$ ipython --no-banner

In [1]: import numpy as np

In [2]: import numpy.linalg as la

In [3]: np.set_printoptions(suppress=True, linewidth=200)

In [4]: rd = lambda a: np.round(a, 3) + 0

In [5]: m1 = np.array([[4.0, 0.0, 3.0], [0.0, 4.0, 0.0], [3.0, 0.0, 4.0]])

In [6]: m1
Out[6]: 
array([[4., 0., 3.],
       [0., 4., 0.],
       [3., 0., 4.]])

In [7]: rng = np.random.default_rng(467939)

In [8]: lab = rng.permutation(3)

In [9]: lab
Out[9]: array([2, 0, 1])

In [10]: out = m1[lab][:, lab]

In [11]: rd(np.sort(np.abs(la.eigvals(out))))
Out[11]: array([1., 4., 7.])

In [12]: np.allclose(out, m1)
Out[12]: False

In [13]: rd(la.det(out)), rd(la.det(m1[lab]))
Out[13]: (np.float64(28.0), np.float64(28.0))

In [14]: np.diag(out)
Out[14]: array([4., 4., 4.])

In [15]: lab = rng.permutation(3)

In [16]: out = m1[:, lab] * rng.choice([-1, 1], 3)

In [17]: out
Out[17]: 
array([[-0., -4., -3.],
       [-4., -0., -0.],
       [-0., -3., -4.]])

In [18]: U, _, Vt = la.svd(m1.T @ out)

In [19]: rd(U @ Vt)
Out[19]: 
array([[ 0., -1.,  0.],
       [-1.,  0.,  0.],
       [ 0.,  0., -1.]])

In [20]: lab
Out[20]: array([1, 0, 2])

In [21]: K = np.load("x.npy")

In [22]: K
Out[22]: 
array([[  0,   0,   0,   0,   0],
       [  3,   3,  21, -24, -18],
       [  1,   1,   7,  -8,  -6]])

In [23]: r = la.matrix_rank(K)

In [24]: r
Out[24]: np.int64(1)

In [25]: null = la.svd(K)[2][r:].T

In [26]: la.matrix_rank(K.T @ K), la.matrix_rank(K @ K.T)
Out[26]: (np.int64(1), np.int64(1))

In [27]: rd(K @ null)
Out[27]: 
array([[0., 0., 0., 0.],
       [0., 0., 0., 0.],
       [0., 0., 0., 0.]])

In [28]: null.shape
Out[28]: (5, 4)
